>>> import numpy as np
>>> from numpy import linalg as LA
>>> np.set_printoptions(precision=3, suppress=True, linewidth=140)
>>> arr = np.load("out19.npy")
>>> arr
array([[-0.401,  0.614,  0.68 ],
       [-0.803, -0.593,  0.062],
       [ 0.441, -0.52 ,  0.731]])
>>> Y = LA.inv(arr)
>>> (np.abs(Y) > 1e-9).astype(int)
array([[1, 1, 1],
       [1, 1, 1],
       [1, 1, 1]])
>>> Y
array([[-0.401, -0.803,  0.441],
       [ 0.614, -0.593, -0.52 ],
       [ 0.68 ,  0.062,  0.731]])
>>> LA.det(arr) * Y
array([[-0.401, -0.803,  0.441],
       [ 0.614, -0.593, -0.52 ],
       [ 0.68 ,  0.062,  0.731]])
>>> round(float(LA.det(arr) * LA.det(Y)), 3)
1.0
>>> np.round(arr @ Y, 3) + 0
array([[1., 0., 0.],
       [0., 1., 0.],
       [0., 0., 1.]])
>>> round(LA.cond(arr), 3)
np.float64(1.0)
>>> vec = np.array([2, 2, 0])
>>> np.sort(np.abs(np.degrees(np.angle(LA.eigvals(arr)))))
array([  0.   , 129.183, 129.183])
>>> np.abs(LA.eigvals(arr))
array([1., 1., 1.])
>>> np.round(arr.T @ (arr @ vec), 3) + 0
array([2., 2., 0.])
>>> 3 - LA.matrix_rank(arr - np.eye(3), tol=1e-8)
np.int64(1)
>>> Q, _ = LA.qr(np.array([[0.7, 0.9, 1.7], [0.6, 0.3, -0.1], [1.1, -0.5, 0.6]]))
>>> ev = np.array([4, 7, 0])
>>> mat = Q @ np.diag(ev) @ Q.T
>>> mat
array([[ 5.079,  1.956, -1.754],
       [ 1.956,  1.014,  0.384],
       [-1.754,  0.384,  4.907]])
>>> round(float(LA.norm(mat, 1)), 3), round(LA.norm(mat, np.inf), 3)
(8.789, np.float64(8.789))
>>> np.round(LA.norm(mat[1] - mat[2]), 3)
np.float64(5.884)
>>> np.round(LA.norm(mat, 2), 3)
np.float64(7.0)
>>> sv = 20 * 0.9 ** np.arange(5)
>>> rng = np.random.default_rng(722)
>>> X = rng.normal(size=(18, 5)) * rng.permutation(sv)
>>> X
array([[ 15.966,   3.67 ,  -6.02 ,   4.008,   6.216],
       [-13.074,   7.525, -22.942,  22.359,  18.117],
       [  6.914, -20.178,   7.575,   0.992, -18.447],
       [-27.603, -11.207,   8.84 , -35.978,  12.236],
       [ 19.032,   5.798,  15.112,  -4.339, -14.627],
       [  1.689,  -4.344, -16.574,  -4.593, -13.567],
       [-11.025,   7.382,  11.529,   8.15 , -12.86 ],
       [ 18.689, -16.082,  14.99 , -14.301,   6.425],
       [-10.994,   1.594,  -9.666,   0.797, -16.406],
       [-30.689,  -3.363,   0.726,   8.845,   3.524],
       [  2.431,  -4.669, -24.904,  17.029,   5.639],
       [-17.798, -24.481, -17.694,   3.124,   7.708],
       [-25.706,  21.556, -18.596,  11.937,  14.999],
       [-27.688, -22.216,  -6.862,  -0.867,   3.076],
       [-19.703,  15.646,   2.813,  27.785,  11.645],
       [ 13.615,  20.366,   7.421, -18.408,  -1.321],
       [-20.616, -41.808,  -2.584,  17.978,   5.521],
       [-14.906,  -3.646,  17.065, -16.425,  -2.724]])
>>> Xs = X - X.mean(axis=0)
>>> evecs = LA.svd(Xs)[2][:3]
>>> Y = Xs - Xs @ evecs.T @ evecs
>>> LA.norm(Y, axis=1).round(6).argmax()
np.int64(6)
>>> np.diag(evecs.T @ evecs)
array([0.872, 0.985, 0.352, 0.64 , 0.15 ])
>>> round(LA.norm(Y) / LA.norm(Xs), 3)
np.float64(0.409)
>>> vec = np.array([0, 3, -3, -1, -1])
>>> rhs = X @ vec
>>> np.round(LA.lstsq(X, rhs)[0], 3) + 0
array([ 0.,  3., -3., -1., -1.])
>>> try:
...     LA.solve(X, rhs)
... except LA.LinAlgError as e:
...     print(e)
... 
Last 2 dimensions of the array must be square
>>> rhs = rhs + 0.02 * rng.normal(size=18)
>>> rhs
array([  18.872,   50.912,  -65.82 ,  -36.408,   -8.967,   54.861,   -7.735,  -85.343,   49.372,  -24.65 ,   38.023,  -31.18 ,   93.517,
        -48.247,   -0.935,   58.546, -141.15 ,  -42.956])
>>> coef, *_ = LA.lstsq(X, rhs)
>>> [round(float(LA.norm(LA.solve(X.T @ X + lam * np.eye(5), X.T @ rhs))), 2) for lam in (0, 1, 10, 100)]
[4.47, 4.47, 4.45, 4.27]
>>> round(LA.norm(rhs - X @ coef), 3)
np.float64(0.061)
>>> np.round(X.T @ (rhs - X @ coef), 3) + 0
array([0., 0., 0., 0., 0.])
